>>> import numpy as np
>>> from numpy import linalg as LA
>>> np.set_printoptions(precision=3, suppress=True, linewidth=120)
>>> A = np.load("data.npy")
>>> print(A)
[[-13.609  13.656  24.438]
 [  1.501  -5.42   -8.866]
 [ -3.256   7.307  14.069]
 [  0.032   4.033   6.992]
 [ 13.305 -10.491 -16.319]
 [ -0.205  -2.456  -1.702]
 [ -3.444   0.013  -1.33 ]
 [ 29.879 -18.625 -26.972]
 [  0.932  -0.776  -1.306]
 [-10.13    7.213  11.598]
 [  5.749  -4.034  -8.004]]
>>> D = LA.norm(A[:, None] - A[None], axis=-1)
>>> print((D + 1e9 * np.eye(11)).round(6).argmin(axis=1))
[ 9 10  9  2 10  8  5  4  5  2  1]
>>> print(D[:5, :5])
[[ 0.    41.248 15.969 24.146 54.485]
 [41.248  0.    26.657 18.52  14.852]
 [15.969 26.657  0.     8.463 38.916]
 [24.146 18.52   8.463  0.    30.504]
 [54.485 14.852 38.916 30.504  0.   ]]
>>> print(D.shape)
(11, 11)
>>> print(D[5].round(6).argsort(kind="stable")[:4])
[5 8 6 1]
>>> print(LA.matrix_rank(D ** 2))
5
>>> x = np.array([0, 3, 3])
>>> h1 = np.maximum(A @ x, 0)
>>> print(np.maximum(A @ x, 0) - np.maximum(-A @ x, 0))
[ 114.282  -42.858   64.128   33.075  -80.43   -12.474   -3.951 -136.791   -6.246   56.433  -36.114]
>>> print(np.maximum(A @ (3 * x), 0))
[342.846   0.    192.384  99.225   0.      0.      0.      0.      0.    169.299   0.   ]
>>> print(np.tanh(A @ x))
[ 1.    -1.     1.     1.    -1.    -1.    -0.999 -1.    -1.     1.    -1.   ]
>>> print(h1)
[114.282   0.     64.128  33.075   0.      0.      0.      0.      0.     56.433   0.   ]
>>> print(A.T @ h1)
[-2334.672  2569.661  4580.811]
>>> m1 = np.load("m.npy")
>>> print(m1)
[[ 0.44 -0.24 -0.16]
 [ 0.    0.    0.  ]
 [-1.65  0.9   0.6 ]]
>>> Uu, sig, VT = LA.svd(m1)
>>> print(sig.round(3) + 0)
[2.042 0.    0.   ]
>>> B = Uu[:, :1] @ np.diag(sig[:1]) @ VT[:1]
>>> print(B)
[[ 0.44 -0.24 -0.16]
 [ 0.    0.    0.  ]
 [-1.65  0.9   0.6 ]]
>>> print(round(float(LA.norm(m1 - B) / LA.norm(m1)), 3))
0.0
>>> print(round(float(np.abs(m1 - B).max()), 3))
0.0
